>>> import numpy as np
>>> from numpy import linalg as LA
>>> np.set_printoptions(precision=1, suppress=True, linewidth=160, floatmode="fixed")
>>> data = np.load("test17.npy")
>>> data
array([[-0.1,  1.6, -8.0],
       [ 0.5,  0.2,  9.0],
       [ 0.8, -2.0,  0.0],
       [ 0.1, -0.8, -6.0]])
>>> vec = np.array([5, 4, 2])
>>> rhs = data @ vec
>>> np.round(LA.pinv(data) @ data, 1) + 0
array([[1.0, 0.0, 0.0],
       [0.0, 1.0, 0.0],
       [0.0, 0.0, 1.0]])
>>> rhs
array([-10.1,  21.3,  -4.0, -14.7])
>>> LA.solve(data.T @ data, data.T @ rhs)
array([5.0, 4.0, 2.0])
>>> rng = np.random.default_rng(47761)
>>> rhs = rhs + 0.1 * rng.normal(size=4)
>>> rhs
array([-10.2,  21.4,  -3.9, -14.5])
>>> c, *_ = LA.lstsq(data, rhs)
>>> np.round(data.T @ (rhs - data @ c), 1) + 0
array([0.0, 0.0, 0.0])
>>> c
array([5.1, 4.0, 2.0])
>>> np.round(LA.norm(rhs - data @ c), 1)
np.float64(0.2)
>>> m1 = np.load("block19.npy")
>>> m1
array([[-4, -4, -1],
       [-1, -4, -4],
       [-4, -1, -4]])
>>> vec = np.array([4, 2, -4])
>>> m1 * vec
array([[-16,  -8,   4],
       [ -4,  -8,  16],
       [-16,  -2,  16]])
>>> m1 @ vec
array([-20,   4,  -2])
>>> m1 @ (2 * vec)
array([-40,   8,  -4])
>>> (m1 @ vec).argmax()
np.int64(1)
>>> LA.norm(m1 @ vec) <= LA.norm(m1, 2) * LA.norm(vec) + 1e-9
np.True_
>>> (m1 * vec).sum(axis=1)
array([-20,   4,  -2])
>>> arr = np.load("run3.npy")
>>> arr
array([[ 0.9,  0.8],
       [ 0.8, -0.7]])
>>> vals, vecs = LA.eigh(arr)
>>> LA.eigvalsh(arr + -1 * np.eye(2))
array([-2.0,  0.2])
>>> LA.eigvalsh(arr @ arr)
array([1.1, 1.5])
>>> LA.svd(arr, compute_uv=False)
array([1.2, 1.0])
>>> np.abs(vecs[:, -1])
array([0.9, 0.4])
>>> np.round(vecs.T @ vecs, 1) + 0
array([[1.0, 0.0],
       [0.0, 1.0]])
>>> A = np.array([[1.0, 0.7, 0.5, 0.3, 0.2],
...     [0.7, 1.0, 0.7, 0.5, 0.3],
...     [0.5, 0.7, 1.0, 0.7, 0.5],
...     [0.3, 0.5, 0.7, 1.0, 0.7],
...     [0.2, 0.3, 0.5, 0.7, 1.0]])
>>> A
array([[1.0, 0.7, 0.5, 0.3, 0.2],
       [0.7, 1.0, 0.7, 0.5, 0.3],
       [0.5, 0.7, 1.0, 0.7, 0.5],
       [0.3, 0.5, 0.7, 1.0, 0.7],
       [0.2, 0.3, 0.5, 0.7, 1.0]])
>>> Lm = LA.cholesky(A)
>>> A / np.sqrt(np.outer(np.diag(A), np.diag(A)))
array([[1.0, 0.7, 0.5, 0.3, 0.2],
       [0.7, 1.0, 0.7, 0.5, 0.3],
       [0.5, 0.7, 1.0, 0.7, 0.5],
       [0.3, 0.5, 0.7, 1.0, 0.7],
       [0.2, 0.3, 0.5, 0.7, 1.0]])
>>> np.diag(Lm) ** 2
array([1.0, 0.5, 0.5, 0.5, 0.5])
>>> round(np.prod(np.diag(Lm)) ** 2, 1), np.round(LA.det(A), 1)
(np.float64(0.1), np.float64(0.1))
>>> vec = np.ones(5)
>>> for _ in range(3):
...     vec = A @ vec
...     vec /= LA.norm(vec)
...     print(round(vec @ A @ vec, 1))
... 
3.1
3.1
3.1
>>> vec
array([0.4, 0.5, 0.5, 0.5, 0.4])
>>> round(float(LA.eigvalsh(A)[-1]), 1)
3.1
>>> labels = rng.permutation(5)
>>> A2 = A[:, labels] * rng.choice([-1, 1], 5)
>>> A2
array([[ 0.5, -0.7, -0.3, -0.2, -1.0],
       [ 0.7, -1.0, -0.5, -0.3, -0.7],
       [ 1.0, -0.7, -0.7, -0.5, -0.5],
       [ 0.7, -0.5, -1.0, -0.7, -0.3],
       [ 0.5, -0.3, -0.7, -1.0, -0.2]])
>>> left, _, VT = LA.svd(A.T @ A2)
>>> np.round(left @ VT, 1) + 0
array([[ 0.0,  0.0,  0.0,  0.0, -1.0],
       [ 0.0, -1.0,  0.0,  0.0,  0.0],
       [ 1.0,  0.0,  0.0,  0.0,  0.0],
       [ 0.0,  0.0, -1.0,  0.0,  0.0],
       [ 0.0,  0.0,  0.0, -1.0,  0.0]])
>>> labels
array([2, 1, 3, 4, 0])
>>> W0 = np.load("dump.npy")
>>> W0
array([[1.0, 0.2, 0.0],
       [0.2, 1.0, 0.2],
       [0.0, 0.2, 1.0]])
>>> vals, vecs = LA.eigh(W0)
>>> LA.eigvalsh(W0 @ W0)
array([0.5, 1.0, 1.6])
>>> vals
array([0.7, 1.0, 1.3])
>>> vals.sum(), np.trace(W0)
(np.float64(3.0), np.float64(3.0))
>>> proj = np.triu(np.array([[1, 2, 3], [2, 3, 2], [1, 2, 2]]), 1) + np.eye(3)
>>> A2 = proj @ W0 @ LA.inv(proj)
>>> np.poly(A2)
array([ 1.0, -3.0,  2.9, -0.9])
>>> np.trace(A2), np.trace(W0)
(np.float64(3.0), np.float64(3.0))
>>> W1 = np.array([[5, 5, 5], [3, 5, 3], [5, 0, 5]])
>>> c = np.array([1, -1, -3])
>>> hid = np.maximum(W0 @ W1 + c, 0)
>>> (hid > 0).astype(int)
array([[1, 1, 1],
       [1, 1, 1],
       [1, 0, 1]])
>>> LA.matrix_rank(hid)
np.int64(3)
>>> W2 = np.array([[2, 2, 2], [1, 1, 1], [0, 0, 0]])
>>> W1 @ W2
array([[15, 15, 15],
       [11, 11, 11],
       [10, 10, 10]])
>>> (hid @ W2).round(6).argmax(axis=1)
array([0, 0, 0])
>>> T = np.stack([W0, 4 * W0, W0[::-1]])
>>> np.einsum("bij,cij->bc", T, T)
array([[ 3.2, 12.6,  1.2],
       [12.6, 50.6,  4.6],
       [ 1.2,  4.6,  3.2]])
>>> (T @ W0.T).shape
(3, 3, 3)
>>> A2 = np.array([[1, 0], [1, 0], [1, 0]])
>>> F = np.tile(A2, (2, 3))
>>> F
array([[1, 0, 1, 0, 1, 0],
       [1, 0, 1, 0, 1, 0],
       [1, 0, 1, 0, 1, 0],
       [1, 0, 1, 0, 1, 0],
       [1, 0, 1, 0, 1, 0],
       [1, 0, 1, 0, 1, 0]])
>>> A2 = F + rng.integers(-2, 3, (6, 1)) @ rng.integers(-2, 3, (1, 6))
>>> A2
array([[-1, -2,  3, -1,  2,  0],
       [ 1,  0,  1,  0,  1,  0],
       [-1, -2,  3, -1,  2,  0],
       [ 3,  2, -1,  1,  0,  0],
       [ 5,  4, -3,  2, -1,  0],
       [ 3,  2, -1,  1,  0,  0]])
>>> A2 - F
array([[-2, -2,  2, -1,  1,  0],
       [ 0,  0,  0,  0,  0,  0],
       [-2, -2,  2, -1,  1,  0],
       [ 2,  2, -2,  1, -1,  0],
       [ 4,  4, -4,  2, -2,  0],
       [ 2,  2, -2,  1, -1,  0]])
>>> np.abs(A2 - F).sum(axis=1)
array([ 8,  0,  8,  8, 16,  8])
>>> LA.matrix_rank(A2 - F, tol=1e-8)
np.int64(1)
>>> np.round(LA.svd(A2 - F, compute_uv=False), 1) + 0
array([10.6,  0.0,  0.0,  0.0,  0.0,  0.0])
>>> left, sigma, VT = LA.svd(F)
>>> vecs = VT[:(sigma > 1e-8).sum()]
>>> vec = F[5] + 3 * F[2] + rng.integers(2) * np.eye(6)[4]
>>> vec
array([4.0, 0.0, 4.0, 0.0, 5.0, 0.0])
>>> np.diag(vecs.T @ vecs)
array([0.3, 0.0, 0.3, 0.0, 0.3, 0.0])
>>> feats = np.loadtxt("a.csv", delimiter=",")
>>> feats
array([[ 1.0, -1.0, -1.0,  1.0, -1.0,  1.0,  1.0, -1.0],
       [ 1.0, -1.0,  1.0, -1.0,  1.0, -1.0,  1.0, -1.0],
       [ 1.0, -1.0, -1.0,  1.0,  1.0, -1.0, -1.0,  1.0],
       [ 1.0, -1.0,  1.0, -1.0, -1.0,  1.0, -1.0,  1.0],
       [ 1.0,  1.0,  1.0,  1.0, -1.0, -1.0, -1.0, -1.0]])
>>> r0, r1 = feats[1], feats[0]
>>> r0 @ r0
np.float64(8.0)
>>> r0 @ r1
np.float64(0.0)
>>> pr = (r0 @ r1) / (r0 @ r0) * r0
>>> np.round(LA.norm(r0 + r1) ** 2 + LA.norm(r0 - r1) ** 2, 1)
np.float64(32.0)
>>> LA.matrix_rank(np.outer(r0, r1))
np.int64(1)
>>> r1 - pr
array([ 1.0, -1.0, -1.0,  1.0, -1.0,  1.0,  1.0, -1.0])
>>> (r1 - pr) @ r0
np.float64(0.0)
>>> pr
array([ 0.0, -0.0,  0.0, -0.0,  0.0, -0.0,  0.0, -0.0])
>>> labels = rng.permutation(6)
>>> labels
array([5, 4, 2, 3, 1, 0])
>>> A2 = F[labels][:, labels]
>>> A2
array([[0, 1, 1, 0, 0, 1],
       [0, 1, 1, 0, 0, 1],
       [0, 1, 1, 0, 0, 1],
       [0, 1, 1, 0, 0, 1],
       [0, 1, 1, 0, 0, 1],
       [0, 1, 1, 0, 0, 1]])
>>> np.round(np.sort(np.abs(LA.eigvals(A2))), 1) + 0
array([0.0, 0.0, 0.0, 0.0, 0.0, 3.0])
>>> np.diag(A2)
array([0, 1, 1, 0, 0, 1])
>>> round(float(LA.det(A2)), 1), np.round(LA.det(F[labels]), 1)
(0.0, np.float64(0.0))
>>> C2 = feats.T @ feats
>>> np.round(LA.eigvalsh(C2)[::-1], 1) + 0
array([8.0, 8.0, 8.0, 8.0, 8.0, 0.0, 0.0, 0.0])
>>> np.diag(C2)
array([5.0, 5.0, 5.0, 5.0, 5.0, 5.0, 5.0, 5.0])
>>> (feats @ feats.T).shape
(5, 5)
>>> r0 = np.array([1, 0])
>>> np.correlate(feats[3], feats[1], "full")
array([-1.0,  2.0, -3.0,  4.0, -3.0,  2.0, -1.0,  0.0,  1.0, -2.0,  3.0, -4.0,  3.0, -2.0,  1.0])
>>> np.convolve(feats[3], r0)
array([ 1.0, -1.0,  1.0, -1.0, -1.0,  1.0, -1.0,  1.0,  0.0])
>>> np.polyval(r0, feats[3])
array([ 1.0, -1.0,  1.0, -1.0, -1.0,  1.0, -1.0,  1.0])
>>> A2 = feats + rng.integers(-2, 3, (5, 4)) @ rng.integers(-2, 3, (4, 8))
>>> A2
array([[ 8.0,  2.0,  0.0,  8.0,  3.0,  4.0,  7.0, -3.0],
       [ 1.0,  3.0,  8.0,  0.0,  5.0, -1.0, -2.0,  1.0],
       [ 1.0, -2.0,  4.0,  3.0,  0.0, -4.0, -4.0, -1.0],
       [ 2.0,  2.0,  2.0,  0.0,  3.0,  3.0,  0.0,  3.0],
       [-8.0, -4.0,  0.0, -6.0, -5.0, -6.0, -9.0,  1.0]])
>>> LA.matrix_rank(A2 - feats, tol=1e-8)
np.int64(4)
>>> np.round(LA.svd(A2 - feats, compute_uv=False), 1) + 0
array([21.3, 10.9,  6.8,  1.6,  0.0])
>>> mat = np.load("layer8.npy")
>>> mat
array([[ 0.9,  2.0,  8.2],
       [ 1.4, -0.7, -2.4],
       [ 1.1,  0.5,  2.4],
       [-0.4,  0.6,  2.0],
       [ 0.9, -1.0, -4.5],
       [-1.5, -1.2, -5.1],
       [ 0.3,  1.4,  5.7],
       [-1.3, -1.2, -5.0],
       [ 0.2, -0.4, -2.0],
       [-0.8, -0.5, -2.1],
       [-1.7,  0.3,  1.0],
       [ 0.5,  0.9,  3.4],
       [ 0.6, -0.2, -1.2],
       [ 1.7,  0.6,  2.5],
       [ 0.0,  0.2,  0.8],
       [ 0.4,  0.7,  2.4],
       [ 0.0, -1.0, -4.8],
       [ 0.5,  0.1,  0.9],
       [ 0.5,  0.4,  2.5],
       [ 0.1, -0.4, -1.7],
       [-0.9, -0.3, -1.3],
       [ 0.1,  0.3,  1.6]])
>>> vec = np.array([9, 7, 1])
>>> rhs = mat @ vec
>>> np.round(LA.pinv(mat) @ mat, 1) + 0
array([[1.0, 0.0, 0.0],
       [0.0, 1.0, 0.0],
       [0.0, 0.0, 1.0]])
>>> LA.lstsq(mat, rhs)[0]
array([9.0, 7.0, 1.0])
>>> rhs = rhs + 0.3 * rng.normal(size=22)
>>> rhs
array([ 30.6,   5.4,  15.9,   3.0,  -3.2, -27.0,  18.3, -24.7,  -2.6, -13.4, -12.3,  14.3,   2.3,  22.3,   2.6,  10.9, -11.5,   6.2,  10.0,  -3.3, -11.3,
         4.5])
>>> c, *_ = LA.lstsq(mat, rhs)
>>> round(float(LA.norm(rhs - mat @ c)), 1)
1.3
>>> c.round()
array([9.0, 7.0, 1.0])
>>> np.round(mat.T @ (rhs - mat @ c), 1) + 0
array([0.0, 0.0, 0.0])
>>> Ac = (mat - mat.mean(axis=0)) / mat.std(axis=0)
>>> np.argwhere(np.abs(Ac) > 2)
array([[ 0,  1],
       [ 0,  2],
       [10,  0]])
>>> c = LA.lstsq(np.delete(Ac, 0, axis=1), Ac[:, 0])[0]
>>> c
array([-1.8,  2.1])
>>> np.abs(c).argmax()
np.int64(1)
>>> np.round(1 - np.var(Ac[:, 0] - np.delete(Ac, 0, axis=1) @ c), 1)
np.float64(0.2)
